$ ipython --no-banner

In [1]: import numpy as np

In [2]: np.set_printoptions(suppress=True, linewidth=120)

In [3]: X = np.load("sample13.npy")

In [4]: X
Out[4]: 
array([[-4, -2, -4, -2, -4, -2],
       [ 3,  4,  3,  4,  3,  4],
       [-4,  5, -4,  5, -4,  5],
       [-4, -2, -4, -2, -4, -2],
       [ 3,  4,  3,  4,  3,  4],
       [-4,  5, -4,  5, -4,  5]])

In [5]: rk = np.linalg.matrix_rank(X)

In [6]: rk
Out[6]: np.int64(2)

In [7]: null = np.linalg.svd(X)[2][rk:].T

In [8]: np.round(X @ null, 2) + 0
Out[8]: 
array([[0., 0., 0., 0.],
       [0., 0., 0., 0.],
       [0., 0., 0., 0.],
       [0., 0., 0., 0.],
       [0., 0., 0., 0.],
       [0., 0., 0., 0.]])

In [9]: [int(np.linalg.matrix_rank(X[:, :j + 1])) for j in range(6)]
Out[9]: [1, 2, 2, 2, 2, 2]

In [10]: [int(np.linalg.matrix_rank(X[:i])) for i in range(1, len(X) + 1)]
Out[10]: [1, 2, 2, 2, 2, 2]

In [11]: null.shape
Out[11]: (6, 4)

In [12]: mat = np.load("data.npy")

In [13]: mat
Out[13]: 
array([[-2.,  0., -3.,  0., -3., -3.],
       [ 0., -2.,  0., -3.,  0.,  0.],
       [-3.,  0., -2.,  0., -3., -3.],
       [ 0., -3.,  0., -2.,  0.,  0.],
       [-3.,  0., -3.,  0., -2., -3.],
       [-3.,  0., -3.,  0., -3., -2.]])

In [14]: [round(float(np.linalg.det(mat[:i, :i])), 2) + 0 for i in range(1, 7)]
Out[14]: [-2.0, 4.0, 10.0, 25.0, 40.0, 55.0]

In [15]: np.all(np.linalg.eigvalsh(mat) > 0)
Out[15]: np.False_

In [16]: round(float(np.linalg.eigvalsh(mat).min()), 2)
Out[16]: -11.0

In [17]: def softmax(z):
    ...:     e = np.exp(z - z.max(axis=-1, keepdims=True))
    ...:     return e / e.sum(axis=-1, keepdims=True)
    ...: 

In [18]: np.round(softmax(mat).sum(axis=1), 2)
Out[18]: array([1., 1., 1., 1., 1., 1.])

In [19]: np.round(softmax(10 * mat[4]), 2) + 0
Out[19]: array([0. , 0.5, 0. , 0.5, 0. , 0. ])

In [20]: S = mat @ mat.T / np.sqrt(6)

In [21]: np.round(softmax(S)[4] @ mat, 2) + 0
Out[21]: array([-2.78,  0.  , -2.78,  0.  , -2.67, -2.78])

In [22]: w, V = np.linalg.eigh(mat)

In [23]: np.unique(w.round(6) + 0, return_counts=True)[1]
Out[23]: array([1, 1, 4])

In [24]: np.round(np.linalg.svd(mat, compute_uv=False), 2)
Out[24]: array([11.,  5.,  1.,  1.,  1.,  1.])

In [25]: np.round(V.T @ V, 2) + 0
Out[25]: 
array([[1., 0., 0., 0., 0., 0.],
       [0., 1., 0., 0., 0., 0.],
       [0., 0., 1., 0., 0., 0.],
       [0., 0., 0., 1., 0., 0.],
       [0., 0., 0., 0., 1., 0.],
       [0., 0., 0., 0., 0., 1.]])

In [26]: (w > 1e-8).sum(), (w < -1e-8).sum()
Out[26]: (np.int64(4), np.int64(2))

In [27]: round(w.sum(), 2), np.trace(mat)
Out[27]: (np.float64(-12.0), np.float64(-12.0))

In [28]: np.round(np.linalg.eigvalsh(mat @ mat), 2)
Out[28]: array([  1.,   1.,   1.,   1.,  25., 121.])

In [29]: np.round(V @ np.diag(w) @ V.T, 2) + 0
Out[29]: 
array([[-2.,  0., -3.,  0., -3., -3.],
       [ 0., -2.,  0., -3.,  0.,  0.],
       [-3.,  0., -2.,  0., -3., -3.],
       [ 0., -3.,  0., -2.,  0.,  0.],
       [-3.,  0., -3.,  0., -2., -3.],
       [-3.,  0., -3.,  0., -3., -2.]])

In [30]: (np.linalg.matrix_power((mat != 0) + (mat.T != 0) + np.eye(6), 6) > 0).astype(int)
Out[30]: 
array([[1, 0, 1, 0, 1, 1],
       [0, 1, 0, 1, 0, 0],
       [1, 0, 1, 0, 1, 1],
       [0, 1, 0, 1, 0, 0],
       [1, 0, 1, 0, 1, 1],
       [1, 0, 1, 0, 1, 1]])

In [31]: round(float(np.linalg.det(mat)), 2)
Out[31]: 55.0

In [32]: np.flatnonzero(np.linalg.matrix_power((mat != 0) + (mat.T != 0) + np.eye(6), 6)[3])
Out[32]: array([1, 3])

In [33]: M2 = np.array([[3, 3, 3, 3, 1, -3, -1]])

In [34]: feats = M2.T @ M2

In [35]: feats
Out[35]: 
array([[ 9,  9,  9,  9,  3, -9, -3],
       [ 9,  9,  9,  9,  3, -9, -3],
       [ 9,  9,  9,  9,  3, -9, -3],
       [ 9,  9,  9,  9,  3, -9, -3],
       [ 3,  3,  3,  3,  1, -3, -1],
       [-9, -9, -9, -9, -3,  9,  3],
       [-3, -3, -3, -3, -1,  3,  1]])

In [36]: r0 = np.array([2, 1, 0, -2, 1, -1])

In [37]: M2 = mat + np.outer(r0, np.eye(6)[2])

In [38]: M2
Out[38]: 
array([[-2.,  0., -1.,  0., -3., -3.],
       [ 0., -2.,  1., -3.,  0.,  0.],
       [-3.,  0., -2.,  0., -3., -3.],
       [ 0., -3., -2., -2.,  0.,  0.],
       [-3.,  0., -2.,  0., -2., -3.],
       [-3.,  0., -4.,  0., -3., -2.]])

In [39]: np.linalg.matrix_rank(M2 - mat)
Out[39]: np.int64(1)

In [40]: data = np.array([[-3, 3, -1, 0, 3, -2, -1],
    ...:     [0, -1, -3, 3, 0, -2, 1],
    ...:     [2, -3, -2, 1, -1, 3, 3],
    ...:     [-3, -2, 3, 0, 2, 2, 2],
    ...:     [0, 2, -3, -1, -1, -1, -2],
    ...:     [-3, -1, -13, 12, 3, -10, 3]])

In [41]: # rows and columns are dependent

In [42]: U, sigma, VT = np.linalg.svd(data)

In [43]: np.argmax(sigma[:-1] / (sigma[1:] + 1e-6)) + 1
Out[43]: np.int64(5)

In [44]: sigma.round(2) + 0
Out[44]: array([21.75,  8.07,  6.49,  2.71,  1.22,  0.  ])

In [45]: M2 = U[:, :5] @ np.diag(sigma[:5]) @ VT[:5]

In [46]: np.linalg.matrix_rank(M2)
Out[46]: np.int64(5)

In [47]: M2.round(2) + 0
Out[47]: 
array([[ -3.,   3.,  -1.,   0.,   3.,  -2.,  -1.],
       [  0.,  -1.,  -3.,   3.,   0.,  -2.,   1.],
       [  2.,  -3.,  -2.,   1.,  -1.,   3.,   3.],
       [ -3.,  -2.,   3.,   0.,   2.,   2.,   2.],
       [  0.,   2.,  -3.,  -1.,  -1.,  -1.,  -2.],
       [ -3.,  -1., -13.,  12.,   3., -10.,   3.]])

In [48]: round(float(np.linalg.norm(data - M2, 2)), 2), round(sigma[5], 2)
Out[48]: (0.0, np.float64(0.0))

In [49]: np.linalg.matrix_rank(data, rtol=0.05)
Out[49]: np.int64(5)

In [50]: np.unique(data.round(6), axis=0).shape
Out[50]: (6, 7)

In [51]: round(np.trace(np.linalg.pinv(data) @ data), 2)
Out[51]: np.float64(5.0)

In [52]: np.abs(np.diag(np.linalg.qr(data)[1])) > 1e-9
Out[52]: array([ True,  True,  True,  True,  True, False])

In [53]: np.allclose(data[:-1].T @ np.linalg.lstsq(data[:-1].T, data[-1])[0], data[-1])
Out[53]: True

In [54]: round(np.linalg.norm(data), 2)
Out[54]: np.float64(24.27)

In [55]: np.unravel_index(np.abs(data).argmax(), data.shape)
Out[55]: (np.int64(5), np.int64(2))

In [56]: np.round(data.mean(axis=0), 2)
Out[56]: array([-1.17, -0.33, -3.17,  2.5 ,  1.  , -1.67,  1.  ])

In [57]: np.count_nonzero(data)
Out[57]: np.int64(37)

In [58]: np.diff(data, axis=0)
Out[58]: 
array([[  3,  -4,  -2,   3,  -3,   0,   2],
       [  2,  -2,   1,  -2,  -1,   5,   2],
       [ -5,   1,   5,  -1,   3,  -1,  -1],
       [  3,   4,  -6,  -1,  -3,  -3,  -4],
       [ -3,  -3, -10,  13,   4,  -9,   5]])
